>>> import numpy as np
>>> import numpy.linalg as la
>>> np.set_printoptions(precision=3, suppress=True, linewidth=140)
>>> rnd = lambda a: np.round(a, 3) + 0
>>> feats = np.loadtxt("dump.csv", delimiter=",")
>>> feats
array([[ 0.041,  0.001, -0.118,  4.338],
       [-0.083,  0.02 ,  0.124,  4.706],
       [-0.113,  0.06 ,  0.579,  4.533],
       [ 0.078,  0.028, -0.461, -3.118],
       [ 0.08 , -0.025,  0.135, -0.09 ],
       [-0.029, -0.007, -1.047, -1.489],
       [-0.073, -0.006, -0.052, -7.721],
       [-0.006,  0.018, -0.194, -0.642],
       [ 0.034, -0.006,  0.232, -5.055],
       [ 0.089,  0.001, -0.513,  0.478],
       [ 0.162,  0.013, -0.491, -0.105],
       [ 0.02 , -0.042, -0.427,  2.57 ],
       [-0.06 , -0.013,  0.754,  1.717],
       [-0.003,  0.013, -0.128,  1.215],
       [-0.011, -0.023, -0.365,  3.4  ],
       [-0.063,  0.01 , -0.774,  6.424],
       [-0.235,  0.011,  0.263, -3.27 ],
       [-0.079,  0.003,  0.306,  1.208],
       [-0.016, -0.001, -0.5  ,  1.197],
       [-0.395, -0.02 , -0.473,  0.749],
       [ 0.291, -0.005,  0.177, -2.175],
       [-0.076,  0.034, -0.156,  2.156],
       [-0.297,  0.021, -1.497,  0.806],
       [-0.135, -0.014,  0.017,  0.872],
       [-0.172, -0.013, -0.249, -1.718]])
>>> # column 3 dominates
>>> cov = np.cov(feats, rowvar=False)
>>> rnd(np.corrcoef(feats.T))
array([[ 1.   , -0.065,  0.158, -0.096],
       [-0.065,  1.   ,  0.056,  0.162],
       [ 0.158,  0.056,  1.   , -0.056],
       [-0.096,  0.162, -0.056,  1.   ]])
>>> rnd(np.corrcoef(feats[:, 0], feats[:, 2])[0, 1])
np.float64(0.158)
>>> np.argsort(-feats.std(axis=0).round(6), kind="stable")
array([3, 2, 0, 1])
>>> rnd(feats.std(axis=0))
array([0.139, 0.021, 0.483, 3.138])
>>> rnd(cov)
array([[ 0.02 ,  0.   ,  0.011, -0.044],
       [ 0.   ,  0.   ,  0.001,  0.011],
       [ 0.011,  0.001,  0.243, -0.089],
       [-0.044,  0.011, -0.089, 10.258]])
>>> rnd(np.polyfit(feats[:, 0], feats[:, 2], 1))
array([ 0.548, -0.171])
>>> rnd(la.eigvalsh(cov)[::-1])
array([10.259,  0.243,  0.019,  0.   ])
